$ python -q
>>> import numpy as np
>>> from numpy import linalg as LA
>>> np.set_printoptions(suppress=True, linewidth=200)
>>> def tidy(a):
...     return np.round(a, 2) + 0
... 
>>> A = np.load("test0.npy")
>>> A
array([[ 0,  0,  0,  0],
       [ 9,  8,  0,  0],
       [ 3,  9, -5,  0],
       [-2,  6, -1, -3]])
>>> LA.lstsq(A[:-1].T, A[-1])[2]
np.int32(2)
>>> tidy(A @ LA.pinv(A) @ A)
array([[ 0.,  0.,  0.,  0.],
       [ 9.,  8.,  0.,  0.],
       [ 3.,  9., -5.,  0.],
       [-2.,  6., -1., -3.]])
>>> rng = np.random.default_rng(243935)
>>> z = rng.permutation(4)
>>> z
array([1, 2, 0, 3])
>>> other = A[z][:, z]
>>> tidy(LA.det(other)), tidy(LA.det(A[z]))
(np.float64(0.0), np.float64(0.0))
>>> np.allclose(other, A)
False
>>> tidy(np.sort(np.abs(LA.eigvals(other))))
array([0., 3., 5., 8.])
>>> np.trace(other)
np.int64(0)
>>> tidy(np.abs(LA.eigvals(A)).max())
np.float64(8.0)
>>> (A + A.T) / 2
array([[ 0. ,  4.5,  1.5, -1. ],
       [ 4.5,  8. ,  4.5,  3. ],
       [ 1.5,  4.5, -5. , -0.5],
       [-1. ,  3. , -0.5, -3. ]])
>>> (A - A.T) / 2
array([[ 0. , -4.5, -1.5,  1. ],
       [ 4.5,  0. , -4.5, -3. ],
       [ 1.5,  4.5,  0. ,  0.5],
       [-1. ,  3. , -0.5,  0. ]])
>>> tidy(np.sort(np.abs(LA.eigvals(A))))
array([0., 3., 5., 8.])
>>> np.allclose(A, A.T)
False
>>> A @ A
array([[ 0,  0,  0,  0],
       [72, 64,  0,  0],
       [66, 27, 25,  0],
       [57, 21,  8,  9]])
>>> left, sig, VT = LA.svd(A)
>>> evecs = VT[:(sig > 1e-8).sum()]
>>> x = A[2] + 4 * A[0] + rng.integers(2) * np.eye(4)[1]
>>> x
array([ 3., 10., -5.,  0.])
>>> tidy(evecs.T @ evecs)
array([[ 0.9 ,  0.11,  0.14,  0.24],
       [ 0.11,  0.88, -0.16, -0.27],
       [ 0.14, -0.16,  0.8 , -0.34],
       [ 0.24, -0.27, -0.34,  0.42]])
>>> left, sig, VT = LA.svd(A)
>>> tidy(sig)
array([15.72,  7.17,  3.41,  0.  ])
>>> np.argmax(sig[:-1] / (sig[1:] + 1e-6)) + 1
np.int64(3)
>>> other = left[:, :3] @ np.diag(sig[:3]) @ VT[:3]
>>> tidy(np.abs(A - other).max())
np.float64(0.0)
>>> tidy(other)
array([[ 0.,  0.,  0.,  0.],
       [ 9.,  8.,  0.,  0.],
       [ 3.,  9., -5.,  0.],
       [-2.,  6., -1., -3.]])
>>> K = np.diag(20 * np.array([3, 1, -2])) + np.array([[0, 2, 0], [0, 1, 0], [0, 2, 0]])
>>> K
array([[ 60,   2,   0],
       [  0,  21,   0],
       [  0,   2, -40]])
>>> q, r_ = LA.qr(K)
>>> abs(r_[0, 0]), tidy(LA.norm(K[:, 0]))
(np.float64(60.0), np.float64(60.0))
>>> np.trace(q @ q.T)
np.float64(3.0)
>>> tidy(np.abs(np.diag(r_)))
array([60.  , 21.1 , 39.82])
>>> tidy(r_)
array([[ 60.  ,   2.  ,   0.  ],
       [  0.  , -21.1 ,   3.79],
       [  0.  ,   0.  , -39.82]])
>>> ev, evecs = LA.eig(r_)
>>> tidy(ev)
array([ 60.  , -21.1 , -39.82])
>>> tidy(np.sort(LA.eigvals(LA.inv(r_))))
array([-0.05, -0.03,  0.02])
>>> np.prod(ev)
np.float64(50400.0)
>>> r_ @ evecs[:, 0] - ev[0] * evecs[:, 0]
array([0., 0., 0.])
>>> tidy(np.sort(LA.eigvals(r_.T)))
array([-39.82, -21.1 ,  60.  ])
>>> ang = np.sort(rng.uniform(-2, 2, 22))
>>> F = np.c_[ang, ang ** 2, ang ** 3] @ np.array([[3, -1, -2], [0, 0, -2], [-2, 1, -2]])
>>> tidy(F)
array([[  3.83,  -2.73,   6.66],
       [  1.9 ,  -1.68,   4.94],
       [  1.53,  -1.48,   4.59],
       [ -0.98,  -0.02,   2.03],
       [ -1.34,   0.25,   1.44],
       [ -1.39,   0.3 ,   1.31],
       [ -1.41,   0.34,   1.17],
       [ -1.08,   0.34,   0.61],
       [ -1.02,   0.32,   0.58],
       [  0.94,  -0.3 ,  -0.98],
       [  0.99,  -0.32,  -1.09],
       [  1.31,  -0.38,  -2.03],
       [  1.36,  -0.38,  -2.3 ],
       [  1.41,  -0.37,  -2.82],
       [  1.41,  -0.36,  -3.1 ],
       [  1.08,  -0.05,  -5.66],
       [  0.9 ,   0.07,  -6.39],
       [ -0.03,   0.63,  -9.21],
       [ -0.23,   0.74,  -9.71],
       [ -0.3 ,   0.79,  -9.89],
       [ -7.23,   4.54, -23.41],
       [ -7.88,   4.89, -24.51]])
>>> Ac = F - F.mean(axis=0)
>>> left, sig, VT = LA.svd(Ac, full_matrices=False)
>>> tidy(sig)
array([38.71,  8.09,  0.74])
>>> tidy(Ac.mean(axis=0))
array([0., 0., 0.])
>>> np.searchsorted(np.cumsum(sig ** 2) / (sig ** 2).sum(), 0.9) + 1
np.int64(1)
>>> (np.sign(left[:, 0]) == np.sign(left[0, 0])).astype(int)
array([1, 1, 1, 1, 1, 1, 1, 1, 1, 1, 1, 1, 1, 1, 1, 0, 0, 0, 0, 0, 0, 0])
>>> tidy(np.abs(VT[-1]))
array([0.36, 0.93, 0.08])
>>> np.abs(VT[0]).argmax()
np.int64(2)
